$ python -q
>>> import numpy as np
>>> from numpy import linalg as LA
>>> np.set_printoptions(precision=3, suppress=True, linewidth=120, sign=" ")
>>> tidy = lambda a: np.round(a, 3) + 0
>>> mat = np.load("sample1.npy")
>>> mat
array([[-4.,  3.,  0.,  0.,  0.,  0.,  0.,  0.,  0.,  0.],
       [ 3.,  9.,  3.,  0.,  0.,  0.,  0.,  0.,  0.,  0.],
       [ 0.,  3.,  9.,  3.,  0.,  0.,  0.,  0.,  0.,  0.],
       [ 0.,  0.,  3., -8.,  3.,  0.,  0.,  0.,  0.,  0.],
       [ 0.,  0.,  0.,  3.,  7.,  3.,  0.,  0.,  0.,  0.],
       [ 0.,  0.,  0.,  0.,  3., -1.,  3.,  0.,  0.,  0.],
       [ 0.,  0.,  0.,  0.,  0.,  3.,  8.,  3.,  0.,  0.],
       [ 0.,  0.,  0.,  0.,  0.,  0.,  3.,  4.,  3.,  0.],
       [ 0.,  0.,  0.,  0.,  0.,  0.,  0.,  3.,  7.,  3.],
       [ 0.,  0.,  0.,  0.,  0.,  0.,  0.,  0.,  3.,  5.]])
>>> Uu, sv, VT = LA.svd(mat, full_matrices=False)
>>> (sv > 1e-8).sum()
np.int64(10)
>>> tidy(sv)
array([ 12.515,  11.203,   9.345,   9.115,   8.103,   6.623,   4.686,   3.943,   2.776,   0.846])
>>> tidy(VT @ VT.T)
array([[ 1.,  0.,  0.,  0.,  0.,  0.,  0.,  0.,  0.,  0.],
       [ 0.,  1.,  0.,  0.,  0.,  0.,  0.,  0.,  0.,  0.],
       [ 0.,  0.,  1.,  0.,  0.,  0.,  0.,  0.,  0.,  0.],
       [ 0.,  0.,  0.,  1.,  0.,  0.,  0.,  0.,  0.,  0.],
       [ 0.,  0.,  0.,  0.,  1.,  0.,  0.,  0.,  0.,  0.],
       [ 0.,  0.,  0.,  0.,  0.,  1.,  0.,  0.,  0.,  0.],
       [ 0.,  0.,  0.,  0.,  0.,  0.,  1.,  0.,  0.,  0.],
       [ 0.,  0.,  0.,  0.,  0.,  0.,  0.,  1.,  0.,  0.],
       [ 0.,  0.,  0.,  0.,  0.,  0.,  0.,  0.,  1.,  0.],
       [ 0.,  0.,  0.,  0.,  0.,  0.,  0.,  0.,  0.,  1.]])
>>> tidy(Uu.T @ Uu)
array([[ 1.,  0.,  0.,  0.,  0.,  0.,  0.,  0.,  0.,  0.],
       [ 0.,  1.,  0.,  0.,  0.,  0.,  0.,  0.,  0.,  0.],
       [ 0.,  0.,  1.,  0.,  0.,  0.,  0.,  0.,  0.,  0.],
       [ 0.,  0.,  0.,  1.,  0.,  0.,  0.,  0.,  0.,  0.],
       [ 0.,  0.,  0.,  0.,  1.,  0.,  0.,  0.,  0.,  0.],
       [ 0.,  0.,  0.,  0.,  0.,  1.,  0.,  0.,  0.,  0.],
       [ 0.,  0.,  0.,  0.,  0.,  0.,  1.,  0.,  0.,  0.],
       [ 0.,  0.,  0.,  0.,  0.,  0.,  0.,  1.,  0.,  0.],
       [ 0.,  0.,  0.,  0.,  0.,  0.,  0.,  0.,  1.,  0.],
       [ 0.,  0.,  0.,  0.,  0.,  0.,  0.,  0.,  0.,  1.]])
>>> np.abs(Uu[:, 0]).round(6).argmax()
np.int64(1)
>>> ang = np.radians(60)
>>> r_ = np.eye(10)
>>> r_[1, 1] = r_[2, 2] = np.cos(ang)
>>> r_[1, 2], r_[2, 1] = -np.sin(ang), np.sin(ang)
>>> tidy(r_)
array([[ 1.   ,  0.   ,  0.   ,  0.   ,  0.   ,  0.   ,  0.   ,  0.   ,  0.   ,  0.   ],
       [ 0.   ,  0.5  , -0.866,  0.   ,  0.   ,  0.   ,  0.   ,  0.   ,  0.   ,  0.   ],
       [ 0.   ,  0.866,  0.5  ,  0.   ,  0.   ,  0.   ,  0.   ,  0.   ,  0.   ,  0.   ],
       [ 0.   ,  0.   ,  0.   ,  1.   ,  0.   ,  0.   ,  0.   ,  0.   ,  0.   ,  0.   ],
       [ 0.   ,  0.   ,  0.   ,  0.   ,  1.   ,  0.   ,  0.   ,  0.   ,  0.   ,  0.   ],
       [ 0.   ,  0.   ,  0.   ,  0.   ,  0.   ,  1.   ,  0.   ,  0.   ,  0.   ,  0.   ],
       [ 0.   ,  0.   ,  0.   ,  0.   ,  0.   ,  0.   ,  1.   ,  0.   ,  0.   ,  0.   ],
       [ 0.   ,  0.   ,  0.   ,  0.   ,  0.   ,  0.   ,  0.   ,  1.   ,  0.   ,  0.   ],
       [ 0.   ,  0.   ,  0.   ,  0.   ,  0.   ,  0.   ,  0.   ,  0.   ,  1.   ,  0.   ],
       [ 0.   ,  0.   ,  0.   ,  0.   ,  0.   ,  0.   ,  0.   ,  0.   ,  0.   ,  1.   ]])
>>> A2 = mat @ r_.T
>>> tidy(np.abs(A2 - mat).max(axis=0))
array([ 0.   ,  9.294,  6.294,  0.   ,  0.   ,  0.   ,  0.   ,  0.   ,  0.   ,  0.   ])
>>> vec = np.array([2, 5, 1, -1, -3, -2, 2, 3, -5, 3])
>>> y = mat @ vec
>>> y
array([  7.,  54.,  21.,   2., -30.,  -1.,  19.,   3., -17.,   0.])
>>> tidy(LA.solve(mat, -3 * y))
array([ -6., -15.,  -3.,   3.,   9.,   6.,  -6.,  -9.,  15.,  -9.])
>>> feats = np.loadtxt("a.csv", delimiter=",")
>>> feats
array([[ 0.,  0.,  0.,  0.,  2.,  3.,  2.,  3.,  3.,  1.],
       [ 0.,  0.,  0.,  0.,  1.,  0.,  0.,  2.,  0.,  0.],
       [ 0.,  0.,  0.,  0.,  0.,  0.,  2.,  3.,  1.,  3.],
       [ 0.,  0.,  0.,  0.,  1.,  0.,  2.,  1.,  3.,  0.],
       [ 2.,  1.,  0.,  1.,  0.,  0.,  0.,  0.,  0.,  0.],
       [ 3.,  0.,  0.,  0.,  0.,  0.,  0.,  0.,  0.,  0.],
       [ 2.,  0.,  2.,  2.,  0.,  0.,  0.,  0.,  0.,  0.],
       [ 3.,  2.,  3.,  1.,  0.,  0.,  0.,  0.,  0.,  0.],
       [ 3.,  0.,  1.,  3.,  0.,  0.,  0.,  0.,  0.,  0.],
       [ 1.,  0.,  3.,  0.,  0.,  0.,  0.,  0.,  0.,  0.]])
>>> w1 = np.array([[0, -2, 3, -3],
...     [-3, -1, 2, 0],
...     [-3, 1, 1, 2],
...     [2, -2, -3, -2],
...     [-3, 0, -3, -3],
...     [1, 0, 0, 3],
...     [0, -2, 2, 1],
...     [1, 3, 1, -2],
...     [1, -1, -2, -2],
...     [0, -1, 2, 0]])
>>> b = np.array([2, -1, 3, 5])
>>> hid = np.maximum(feats @ w1 + b, 0)
>>> (hid > 0).astype(int)
array([[ 1,  0,  0,  0],
       [ 1,  1,  1,  0],
       [ 1,  0,  1,  0],
       [ 1,  0,  0,  0],
       [ 1,  0,  1,  0],
       [ 1,  0,  1,  0],
       [ 0,  0,  1,  0],
       [ 0,  0,  1,  0],
       [ 1,  0,  1,  0],
       [ 0,  0,  1,  1]])
>>> (hid > 0).mean(axis=0)
array([ 0.7,  0.1,  0.8,  0.1])
>>> LA.matrix_rank(hid)
np.int64(4)
>>> hid
array([[  5.,   0.,   0.,   0.],
       [  1.,   5.,   2.,   0.],
       [  6.,   0.,  14.,   0.],
       [  3.,   0.,   0.,   0.],
       [  1.,   0.,   8.,   0.],
       [  2.,   0.,  12.,   0.],
       [  0.,   0.,   5.,   0.],
       [  0.,   0.,  16.,   0.],
       [  5.,   0.,   4.,   0.],
       [  0.,   0.,   9.,   8.]])
>>> C = np.array([[-7, -4], [8, 5], [7, -2], [4, -4]])
>>> w1 @ C
array([[ -7,  -4],
       [ 27,   3],
       [ 44,   7],
       [-59,  -4],
       [-12,  30],
       [  5, -16],
       [  2, -18],
       [ 16,  17],
       [-37,   3],
       [  6,  -9]])
>>> hid @ C
array([[-35., -20.],
       [ 47.,  17.],
       [ 56., -52.],
       [-21., -12.],
       [ 49., -20.],
       [ 70., -32.],
       [ 35., -10.],
       [112., -32.],
       [ -7., -28.],
       [ 95., -50.]])
>>> rank = LA.matrix_rank(feats)
>>> rank
np.int64(8)
>>> N = LA.svd(feats)[2][rank:].T
>>> N.shape
(10, 2)
>>> [int(LA.matrix_rank(feats[:i])) for i in range(1, len(feats) + 1)]
[1, 2, 3, 4, 5, 6, 7, 8, 8, 8]
>>> np.allclose(feats @ N, 0)
True
>>> LA.matrix_rank(feats.T @ feats), LA.matrix_rank(feats @ feats.T)
(np.int64(8), np.int64(8))
>>> data = np.load("layer14.npy")
>>> data
array([[-2.25,  1.68,  2.48, -0.66, -2.58, -0.54,  0.5 , -0.56,  1.19, -1.29,  3.3 ],
       [-0.26,  3.27, -0.2 ,  0.81, -1.81, -1.47,  2.23, -1.09,  0.85,  1.05,  3.77],
       [ 3.08,  1.02, -3.92,  1.86,  1.9 , -0.78,  1.66, -0.34, -0.86,  3.06, -0.86],
       [-0.4 , -0.96,  0.64, -0.48,  0.16,  0.48, -0.8 ,  0.32, -0.08, -0.72, -0.8 ],
       [ 0.13,  1.02, -0.32,  0.36, -0.4 , -0.48,  0.76, -0.34,  0.19,  0.51,  1.04],
       [-0.49,  0.24,  0.56, -0.18, -0.5 , -0.06,  0.02, -0.08,  0.23, -0.33,  0.58],
       [ 1.27,  0.57, -1.64,  0.81,  0.71, -0.39,  0.79, -0.19, -0.32,  1.32, -0.19],
       [-0.08, -2.67,  0.52, -0.81,  1.25,  1.23, -1.91,  0.89, -0.59, -1.11, -2.89],
       [ 1.4 , -1.95, -1.4 ,  0.15,  2.05,  0.75, -0.95,  0.65, -0.95,  0.45, -3.05],
       [-0.62,  0.99,  0.6 , -0.03, -0.97, -0.39,  0.51, -0.33,  0.45, -0.15,  1.49]])
>>> tidy(LA.norm(mat, 1)), tidy(LA.norm(mat, np.inf))
(np.float64(15.0), np.float64(15.0))
>>> tidy(LA.norm(mat[1], 1)), tidy(LA.norm(mat[1], np.inf))
(np.float64(15.0), np.float64(9.0))
>>> tidy(LA.norm(mat, axis=0))
array([ 5.   ,  9.95 ,  9.95 ,  9.055,  8.185,  4.359,  9.055,  5.831,  8.185,  5.831])
>>> tidy(LA.norm(mat) ** 2 / LA.norm(mat, 2) ** 2)
np.float64(3.882)
>>> u = np.array([-1, 0, -2])
>>> tidy(np.cross(data[0, :3], data[8, :3]))
array([ 2.484,  0.322,  2.036])
>>> tidy(data @ LA.pinv(data) @ data)
array([[-2.25,  1.68,  2.48, -0.66, -2.58, -0.54,  0.5 , -0.56,  1.19, -1.29,  3.3 ],
       [-0.26,  3.27, -0.2 ,  0.81, -1.81, -1.47,  2.23, -1.09,  0.85,  1.05,  3.77],
       [ 3.08,  1.02, -3.92,  1.86,  1.9 , -0.78,  1.66, -0.34, -0.86,  3.06, -0.86],
       [-0.4 , -0.96,  0.64, -0.48,  0.16,  0.48, -0.8 ,  0.32, -0.08, -0.72, -0.8 ],
       [ 0.13,  1.02, -0.32,  0.36, -0.4 , -0.48,  0.76, -0.34,  0.19,  0.51,  1.04],
       [-0.49,  0.24,  0.56, -0.18, -0.5 , -0.06,  0.02, -0.08,  0.23, -0.33,  0.58],
       [ 1.27,  0.57, -1.64,  0.81,  0.71, -0.39,  0.79, -0.19, -0.32,  1.32, -0.19],
       [-0.08, -2.67,  0.52, -0.81,  1.25,  1.23, -1.91,  0.89, -0.59, -1.11, -2.89],
       [ 1.4 , -1.95, -1.4 ,  0.15,  2.05,  0.75, -0.95,  0.65, -0.95,  0.45, -3.05],
       [-0.62,  0.99,  0.6 , -0.03, -0.97, -0.39,  0.51, -0.33,  0.45, -0.15,  1.49]])
>>> np.unique(data.round(6), axis=0).shape
(10, 11)
>>> K = np.load("m.npy")
>>> K
array([[ 0.391, -2.678, 10.174,  0.155, -0.79 , -1.491,  0.303, -0.356, -0.006,  4.762,  0.033],
       [-0.565, -1.245,  4.831,  0.068,  0.502, -0.564,  0.587,  0.261, -0.111, -1.923,  0.443],
       [ 0.101, -3.11 , -2.361, -0.099, -1.117, -1.641,  0.765, -0.203,  0.033, -4.683,  0.264],
       [-0.163,  1.906, -3.944,  0.101, -0.063, -0.475,  0.56 , -0.885, -0.301,  4.055,  0.108],
       [ 0.285,  1.825,  8.914, -0.078, -1.108, -2.25 ,  1.544, -0.246, -0.093, -3.671,  1.232],
       [-0.027, -0.329,  0.631,  0.079,  2.757, -0.276, -0.737,  0.135,  0.037,  5.186,  0.123],
       [-0.551,  0.643,  4.716,  0.129,  0.132, -2.639,  0.121, -0.1  , -0.202,  2.134, -0.282],
       [ 0.024, -2.364,  6.269, -0.151, -1.673,  3.78 ,  0.355,  0.025,  0.05 ,  7.847, -0.265],
       [ 0.32 , -2.707,  1.36 , -0.014, -1.863,  1.982, -1.302,  0.257, -0.119,  3.869, -0.971],
       [ 0.117, -1.136, -2.097, -0.158,  1.045, -2.401, -0.443, -0.202, -0.342, -8.373,  1.111],
       [ 0.204,  3.643, -6.788, -0.323,  0.635, -0.919, -0.378, -0.24 , -0.158,  0.941, -1.266],
       [-0.129, -2.769,  0.648, -0.311,  0.384, -0.146, -1.241,  0.154, -0.169,  1.903, -1.177],
       [-0.235,  1.55 , -5.536, -0.057,  0.658,  0.349, -0.952, -0.097, -0.046,  5.006,  0.384],
       [-0.081,  5.288,  6.416,  0.086,  1.564,  0.026, -0.121,  0.29 , -0.12 , -3.159,  0.627],
       [ 0.172,  3.262,  9.519,  0.011, -0.54 , -1.637,  0.071,  0.035,  0.113,  3.372,  0.961],
       [ 0.16 , -0.224,  3.254, -0.11 ,  2.597,  0.769,  0.28 ,  0.054, -0.045, -0.822, -0.169],
       [ 0.101, -2.645, -1.168,  0.134, -1.046, -2.306,  0.117,  0.799,  0.093,  0.012, -0.247],
       [ 0.041,  1.114, -1.615,  0.034, -1.355, -2.101, -0.253, -0.219, -0.165, -0.52 ,  1.211],
       [-0.038, -2.165,  1.65 ,  0.001,  0.486,  0.331,  0.75 ,  0.125,  0.003, -2.009,  0.483],
       [-0.253, -2.631,  3.827, -0.1  ,  1.826, -0.208, -0.704, -0.435, -0.032, -0.299, -1.509],
       [ 0.271, -0.906, -7.468,  0.287,  0.993,  0.866, -1.049,  1.109, -0.124, -4.349, -0.017],
       [-0.135, -1.909,  2.1  ,  0.171,  0.809,  0.69 , -0.086,  0.69 , -0.002, -0.197,  0.273],
       [-0.345, -0.772, -9.401, -0.029,  0.629,  0.617,  0.543, -0.422, -0.141,  1.788,  0.088],
       [-0.347, -5.76 , -1.961,  0.008, -1.319, -0.954,  0.414, -0.843,  0.236, -4.103, -0.068],
       [-0.329, -0.229,  2.939, -0.132,  0.366, -2.316,  0.159,  0.192, -0.051, -2.131, -0.517],
       [ 0.336,  0.999, -5.266, -0.206, -2.155, -0.145,  0.988, -0.419,  0.068, -1.329, -1.222],
       [-0.371, -3.114,  4.728, -0.224, -2.661, -0.241, -0.556, -0.175,  0.007, -1.975, -0.799],
       [-0.1  , -0.394, -5.101,  0.221, -0.947,  2.433,  1.036,  0.046, -0.018, -2.099,  0.273],
       [-0.41 ,  3.109, -1.996,  0.151,  0.921,  1.372, -0.723, -0.242, -0.216,  0.653,  1.283],
       [-0.326,  3.297, -1.63 ,  0.121,  0.602, -1.243, -0.862,  0.042, -0.138,  0.913, -1.07 ],
       [ 0.045, -4.177, -1.748,  0.051,  0.261, -3.468, -1.221,  0.298, -0.162,  0.661,  0.169],
       [ 0.165,  1.378,  0.984,  0.116, -0.27 ,  1.021,  1.325, -0.03 , -0.114,  6.387, -0.168],
       [-0.027, -3.92 , -4.746, -0.119, -0.115, -1.355,  1.551, -0.714,  0.112, -1.455, -0.416],
       [-0.68 , -3.189, -5.096,  0.14 ,  1.092, -1.387,  0.744,  0.183,  0.049,  3.072,  0.696],
       [-0.003, -1.911, -4.899, -0.079,  0.825,  0.419,  0.373, -0.003, -0.221, -1.345,  0.513],
       [-0.117,  1.218,  0.184, -0.137, -1.633,  2.277, -0.936, -0.359,  0.005,  2.606,  0.045],
       [-0.442, -2.491,  6.163, -0.044,  2.941, -0.38 ,  0.334, -1.113,  0.062, -2.067, -0.015],
       [-0.507, -2.685, -7.307, -0.292, -0.463, -0.428,  0.658, -0.164,  0.143,  0.021,  0.882],
       [-0.128, -2.304, -0.651, -0.09 , -0.982, -1.98 , -0.031,  0.031,  0.127, -9.963,  0.181],
       [-0.061,  0.243, -1.315, -0.114,  1.364,  2.587,  0.66 ,  0.892, -0.231, -1.622, -0.394],
       [ 0.33 ,  2.078,  1.578, -0.018, -0.448, -1.307, -0.742, -0.291,  0.133, -0.404, -0.684],
       [ 0.128,  2.818, -0.427, -0.17 ,  1.41 ,  3.075,  0.387,  0.002, -0.038,  2.286, -0.846],
       [-0.524,  3.786, -6.565,  0.397, -0.782,  2.482, -0.932,  0.141,  0.008, -0.082,  0.826],
       [ 0.378,  3.697, -7.651, -0.199, -1.499, -2.479,  1.17 , -0.781, -0.168, -3.92 ,  0.668],
       [ 0.161,  3.313,  5.9  , -0.044,  0.454,  2.719, -1.646,  0.285,  0.114, -1.1  , -0.141]])
>>> C2 = np.cov(K, rowvar=False)
>>> tidy(K.std(axis=0))
array([ 0.281,  2.617,  4.915,  0.155,  1.287,  1.733,  0.805,  0.439,  0.127,  3.515,  0.704])
>>> tidy(LA.eigvalsh(C2)[::-1])
array([ 25.159,  12.952,   6.874,   2.575,   1.674,   0.685,   0.424,   0.163,   0.066,   0.017,   0.013])
>>> np.argwhere(np.triu(np.abs(np.corrcoef(K.T)) > 0.8, 1))
array([], shape=(0, 2), dtype=int64)
>>> C2.shape
(11, 11)
